$ python -q
>>> import numpy as np
>>> np.set_printoptions(suppress=True, linewidth=120)
>>> W0 = np.array([[5.0, 4.0, 0.0, 0.0, 4.0, 4.0],
...     [4.0, 5.0, 0.0, 0.0, 4.0, 4.0],
...     [0.0, 0.0, 5.0, 4.0, 0.0, 0.0],
...     [0.0, 0.0, 4.0, 5.0, 0.0, 0.0],
...     [4.0, 4.0, 0.0, 0.0, 5.0, 4.0],
...     [4.0, 4.0, 0.0, 0.0, 4.0, 5.0]])
>>> print(W0)
[[5. 4. 0. 0. 4. 4.]
 [4. 5. 0. 0. 4. 4.]
 [0. 0. 5. 4. 0. 0.]
 [0. 0. 4. 5. 0. 0.]
 [4. 4. 0. 0. 5. 4.]
 [4. 4. 0. 0. 4. 5.]]
>>> # symmetric
>>> def softmax(z):
...     e = np.exp(z - z.max(axis=-1, keepdims=True))
...     return e / e.sum(axis=-1, keepdims=True)
... 
>>> print(softmax(W0).sum(axis=1))
[1. 1. 1. 1. 1. 1.]
>>> print(np.round(softmax(W0[1] + 4), 3))
[0.174 0.472 0.003 0.003 0.174 0.174]
>>> print(np.round(softmax(10 * W0[1]), 3) + 0)
[0. 1. 0. 0. 0. 0.]
>>> att = W0 @ W0.T / np.sqrt(6)
>>> print(softmax(att).round(6).argmax(axis=1))
[0 1 2 3 4 5]
>>> ev, evecs = np.linalg.eigh(W0)
>>> x = np.array([-2, 0, 3, 0, -1, 2])
>>> print(x @ W0 @ x)
58.0
>>> x = np.array([3, 0, 0, 2, 3, 1])
>>> target = W0 @ x
>>> print(target)
[31. 28.  8. 10. 31. 29.]
>>> print(np.round(np.linalg.solve(W0, target + W0[:, 0]), 3) + 0)
[4. 0. 0. 2. 3. 1.]
>>> print(np.round(np.linalg.solve(W0, -3 * target), 3) + 0)
[-9.  0.  0. -6. -9. -3.]
>>> print(np.round(np.linalg.solve(W0.T, W0[5]), 3) + 0)
[0. 0. 0. 0. 0. 1.]
>>> arr = np.load("out4.npy")
>>> print(arr)
[[  1  -3   9 -27]
 [  1  -2   4  -8]
 [  1  -1   1  -1]
 [  1   0   0   0]]
>>> # row 0 is much longer than the rest
>>> r0 = np.array([1, 2, 2])
>>> print(np.cross(arr[0, :3], arr[3, :3]))
[0 9 3]
>>> print(np.correlate(arr[0], arr[3], "full"))
[  0   0   0   1  -3   9 -27]
>>> print(np.array([np.convolve(row, r0, "same") for row in arr]))
[[ -1   5 -15 -36]
 [  0   2  -4  -8]
 [  1   1  -1   0]
 [  2   2   0   0]]
>>> print(np.convolve(arr[0], r0))
[  1  -1   5 -15 -36 -54]
>>> print(np.polyval(r0, arr[0]))
[  5   5 101 677]
>>> U, sig, Vt = np.linalg.svd(arr, full_matrices=False)
>>> print(np.round(U.T @ U, 3) + 0)
[[1. 0. 0. 0.]
 [0. 1. 0. 0.]
 [0. 0. 1. 0.]
 [0. 0. 0. 1.]]
>>> print(np.abs(U[:, 0]).round(6).argmax())
0
>>> print(np.round(np.cumsum(sig ** 2) / np.sum(sig ** 2), 3))
[0.994 0.999 1.    1.   ]
>>> print(np.round(np.abs(Vt[0]), 3))
[0.043 0.117 0.327 0.937]
>>> print(np.round(sig / sig[0], 3))
[1.    0.074 0.03  0.006]
>>> print((sig > 1e-8).sum())
4
>>> print(U.shape, sig.shape, Vt.shape)
(4, 4) (4,) (4, 4)
>>> print(np.allclose(U * sig @ Vt, arr))
True
>>> U, sig, Vt = np.linalg.svd(arr)
>>> print(sig.round(3))
[30.069  2.236  0.917  0.195]
>>> A2 = U[:, :1] @ np.diag(sig[:1]) @ Vt[:1]
>>> print(np.round(np.linalg.norm(arr - A2, 2), 3), round(float(sig[1]), 3))
2.236 2.236
>>> print(np.linalg.matrix_rank(arr, rtol=0.05))
2
>>> print(np.round(np.abs(arr - A2).max(), 3))
1.034
>>> print(np.linalg.matrix_rank(A2))
1
>>> r0 = np.array([-3, 3, -5, 0, 1, 3, 3, -4, 1, 0])
>>> A = r0[np.abs(np.subtract.outer(np.arange(10), np.arange(10)))]
>>> print(A)
[[-3  3 -5  0  1  3  3 -4  1  0]
 [ 3 -3  3 -5  0  1  3  3 -4  1]
 [-5  3 -3  3 -5  0  1  3  3 -4]
 [ 0 -5  3 -3  3 -5  0  1  3  3]
 [ 1  0 -5  3 -3  3 -5  0  1  3]
 [ 3  1  0 -5  3 -3  3 -5  0  1]
 [ 3  3  1  0 -5  3 -3  3 -5  0]
 [-4  3  3  1  0 -5  3 -3  3 -5]
 [ 1 -4  3  3  1  0 -5  3 -3  3]
 [ 0  1 -4  3  3  1  0 -5  3 -3]]
>>> # symmetric
>>> print(np.round(np.linalg.eigvalsh(A).min(), 3))
-17.837
>>> A2 = np.linalg.inv(A)
>>> print(np.round(A @ A2, 3) + 0)
[[1. 0. 0. 0. 0. 0. 0. 0. 0. 0.]
 [0. 1. 0. 0. 0. 0. 0. 0. 0. 0.]
 [0. 0. 1. 0. 0. 0. 0. 0. 0. 0.]
 [0. 0. 0. 1. 0. 0. 0. 0. 0. 0.]
 [0. 0. 0. 0. 1. 0. 0. 0. 0. 0.]
 [0. 0. 0. 0. 0. 1. 0. 0. 0. 0.]
 [0. 0. 0. 0. 0. 0. 1. 0. 0. 0.]
 [0. 0. 0. 0. 0. 0. 0. 1. 0. 0.]
 [0. 0. 0. 0. 0. 0. 0. 0. 1. 0.]
 [0. 0. 0. 0. 0. 0. 0. 0. 0. 1.]]
>>> print(round(float(np.linalg.cond(A)), 3))
45.878
>>> ev, evecs = np.linalg.eigh(A)
>>> x = np.array([-2, 5, -4, 1, 3, 3, -5, 1, -1, 3])
>>> print(x @ A @ x)
-348
>>> J = np.loadtxt("sample12.csv", delimiter=",")
>>> print(J)
[[ 2.  0. -1. -3.  0.  1. -3. -1.  2.  1.]
 [-3. -3.  3. -1. -1.  2. -2.  1.  1.  3.]
 [-3.  0.  0. -2.  3.  0.  1.  1.  1.  1.]
 [-3.  0.  3. -1.  0. -2.  3.  2. -2. -1.]
 [ 2. -2. -1.  1. -3.  2.  3.  1. -1. -1.]
 [ 2. -2.  0.  3. -2.  3.  0. -2. -1. -3.]
 [ 2.  2.  3. -2. -1. -2.  2. -2.  0.  3.]
 [ 1.  2.  2. -3.  2.  3. -3.  0. -2. -2.]
 [ 0.  3.  3. -1.  0. -1.  0.  0.  1.  0.]
 [-1.  3. -1. -1.  1. -3. -1.  3. -3. -2.]]
>>> O, evecs = np.linalg.qr(J[:, :7])[0], np.linalg.qr(J[:, 7:])[0]
>>> sig = np.linalg.svd(O.T @ evecs, compute_uv=False)
>>> print((sig > 0.9).sum())
1
>>> print(sig.round(3))
[0.993 0.835 0.492]
>>> print(np.round(np.linalg.norm(O @ O.T - evecs @ evecs.T, 2), 3))
1.0
>>> K = np.load("dump.npy")
>>> print(K)
[[ -1.8  -0.5  -0.2   0.2   2.1   0.6   1.2  -1.4   0.3   1.5   2.    1.1  -2.9   1.1]
 [ -0.3  -0.6   0.5  -0.5  -0.2  -0.8  -1.    0.   -1.3  -0.6  -8.   -1.9   0.   -1.6]
 [ -0.3   0.1   0.5   1.2  -0.6  -0.2  -2.2  -0.8   0.1  -0.5  -6.    1.    1.   -0.1]
 [  0.8  -1.   -0.4   0.6   0.6  -0.4   0.3  -1.1  -0.4  -0.3 -18.   -0.3   1.1   1.7]
 [  0.   -1.6   1.   -0.2   1.2   0.5   2.1   0.7  -1.7   0.4 -12.   -0.6   0.2   0.7]
 [  1.3   0.6   0.    0.6  -0.6  -0.5  -1.7   2.5   1.6   0.2 -28.    3.4   0.   -1.1]
 [ -1.2   0.2   1.4   0.8  -0.6  -0.9  -1.9   1.3   0.1  -0.4 -12.   -1.   -0.5  -0.8]
 [  0.5  -0.2   0.    0.9   0.    0.2   0.1   0.3   0.1  -0.1  -8.    0.7   0.7  -0.4]
 [ -0.5   0.8  -1.9  -1.2   0.4   1.2   0.7  -0.1   0.1   0.8  34.   -1.2  -0.4  -1.7]]
>>> # column 10 is much longer than the rest
>>> gram = K.T @ K
>>> print(np.round(np.linalg.eigvalsh(gram)[::-1], 3) + 0)
[2741.261   38.885   26.948   15.826   12.714    3.894    2.781    1.24     0.422    0.       0.       0.       0.
    0.   ]
>>> print(np.allclose(gram, gram.T))
True
>>> print(np.round(np.linalg.svd(K, compute_uv=False) ** 2, 3))
[2741.261   38.885   26.948   15.826   12.714    3.894    2.781    1.24     0.422]
>>> print(np.argsort(-np.linalg.norm(arr, axis=0).round(6), kind="stable")[:3])
[3 2 1]
>>> print(np.linalg.cond(arr) > 100)
True
>>> print(np.linalg.matrix_rank(arr, rtol=0.1))
1
>>> A2 = K / np.linalg.norm(K, axis=1, keepdims=True)
>>> gram = A2 @ A2.T
>>> print((np.abs(gram) > 0.9).astype(int))
[[1 0 0 0 0 0 0 0 0]
 [0 1 0 1 0 0 1 0 1]
 [0 0 1 0 0 1 1 1 1]
 [0 1 0 1 1 1 1 1 1]
 [0 0 0 1 1 1 0 1 1]
 [0 0 1 1 1 1 1 1 1]
 [0 1 1 1 0 1 1 1 1]
 [0 0 1 1 1 1 1 1 1]
 [0 1 1 1 1 1 1 1 1]]
>>> print(round(float(np.degrees(np.arccos(np.clip(gram[0, 5], -1, 1)))), 3))
114.004
>>> print((gram - 2 * np.eye(9)).round(6).argmax(axis=1))
[8 6 7 7 3 7 5 5 0]
>>> print(np.round(np.linalg.norm(A2, axis=1), 3))
[1. 1. 1. 1. 1. 1. 1. 1. 1.]
>>> E = np.load("a.npy")
>>> print(E)
[[ 0. 11. -7. -3.]
 [ 0. -7.  6.  0.]
 [ 0. -9.  8.  0.]
 [ 0.  1.  1. -3.]]
>>> print(np.allclose(E, E.T))
False
>>> rk = np.linalg.matrix_rank(E)
>>> print(rk)
3
>>> null = np.linalg.svd(E)[2][rk:].T
>>> print(null[:, 0] / null[np.abs(null[:, 0]).round(6).argmax(), 0])
[1. 0. 0. 0.]
>>> print(null @ null.T)
[[1. 0. 0. 0.]
 [0. 0. 0. 0.]
 [0. 0. 0. 0.]
 [0. 0. 0. 0.]]
>>> print([int(np.linalg.matrix_rank(E[:, :j + 1])) for j in range(4)])
[0, 1, 2, 3]
>>> print(np.allclose(E @ null, 0))
True
>>> print([int(np.linalg.matrix_rank(np.delete(E, i, axis=0))) for i in range(4)])
[3, 3, 3, 3]
>>> print([int(np.linalg.matrix_rank(E[:i])) for i in range(1, len(E) + 1)])
[1, 2, 3, 3]
>>> print(np.allclose(E[:-1].T @ np.linalg.lstsq(E[:-1].T, E[-1])[0], E[-1]))
True
>>> print(np.linalg.lstsq(E[:-1].T, E[-1])[2])
3
>>> mat = np.loadtxt("mat.csv", delimiter=",")
>>> print(mat)
[[  4. -12.   3.  -2.   1.  -5.   3.  -2.  -4.  -2.  -2.  -3.   0.  -4.]
 [ -5.  -4.   5.  -3.  -3.  -5.  -2.  -3.  -2.   0.   5.  -1.  -2.   0.]
 [ -1.  -8.  -4.   1.   4.   5.   5.  -5.  -4.  -3.   5.  -2.   5.   4.]
 [  5.  20.   3.  -5.   2.   0.  -4.   5.   2.  -3.   0.   5.  -2.   3.]
 [  4.  20.  -4.   0.  -4.  -4.  -4.   2.   0.   5.  -3.   5.  -5.   3.]
 [ -4.  20.   5.   2.  -3.  -2.   5.  -2.   2.   5.   5.   5.   4.   4.]
 [  1.  -4.  -1.  -4.   5.  -3.  -5.  -5.   3.  -5.   1.  -1.   4.  -5.]
 [  4.   0.   1.  -5.   1.   2.   5.   0.  -5.  -5.  -5.   0.   0.   2.]
 [ -4.   8.  -3.  -5.  -4.   4.  -1.   2.   3.   3.   4.   2.   0.  -4.]
 [ -2. -20.  -2.   3.  -2.  -4.  -3.   2.   5.   5.  -5.  -5.  -2.   1.]
 [ -3.   8.  -4.   3.   4.   1.  -4.  -5.   2.  -3.   2.   2.   2.  -3.]
 [  0.  12.  -2.   4.  -5.  -2.  -2.  -5.   0.  -4.   4.   3.   1.   0.]
 [ -2.  12.  -3.  -3.  -5.   4.   2.   0.  -4.   3.   1.   3.   3.  -2.]
 [  5. -12.   0.   0.  -2.   3.   0.  -4.  -1.   0.  -1.  -3.  -2.  -1.]]
>>> # column 1 is much longer than the rest
>>> gram = mat.T @ mat
>>> print(np.diag(gram))
[ 174. 2400.  144.  152.  171.  170.  179.  170.  133.  190.  177.  150.  112.  126.]
>>> print(np.allclose(gram, gram.T))
True
>>> print(np.trace(gram), (mat ** 2).sum())
4448.0 4448.0
>>> data = np.load("x.npy")
>>> print(data)
[[ 2. -2.  0.  2.  2. -3. -1. -1. -1.  0.]
 [ 3.  3. -2.  1. -1.  1. -2. -3. -2.  1.]
 [-2. -1. -1.  0.  1.  1. -1. -2. -2.  0.]
 [ 0. -2.  0.  3. -1.  1. -1.  0.  1.  1.]
 [ 2. -2. -1. -2.  0. -1. -1.  2. -2.  2.]
 [ 1.  2.  1.  0.  1. -1.  1. -3.  1.  2.]
 [-1.  2. -3. -1. -1. -2. -3.  1.  2.  2.]
 [ 2.  1.  1.  3.  0. -3. -3.  1.  2.  2.]
 [ 0.  0.  0.  0.  0.  0.  0.  0. -9. -6.]
 [ 0.  0.  0.  0.  0.  0.  0.  0.  2.  5.]]
>>> U, sig, Vt = np.linalg.svd(data, full_matrices=False)
>>> print(sig.round(3))
[12.999  7.98   6.605  6.115  5.021  4.635  3.854  2.341  1.032  0.487]
>>> print(np.round(np.cumsum(sig ** 2) / np.sum(sig ** 2), 3))
[0.442 0.609 0.723 0.821 0.887 0.943 0.982 0.997 0.999 1.   ]
>>> print(np.round(sig / sig[0], 3))
[1.    0.614 0.508 0.47  0.386 0.357 0.296 0.18  0.079 0.037]
>>> print(np.allclose(U * sig @ Vt, data))
True
>>> print(round(np.sqrt((sig ** 2).sum()), 3), np.round(np.linalg.norm(data), 3))
19.545 19.545
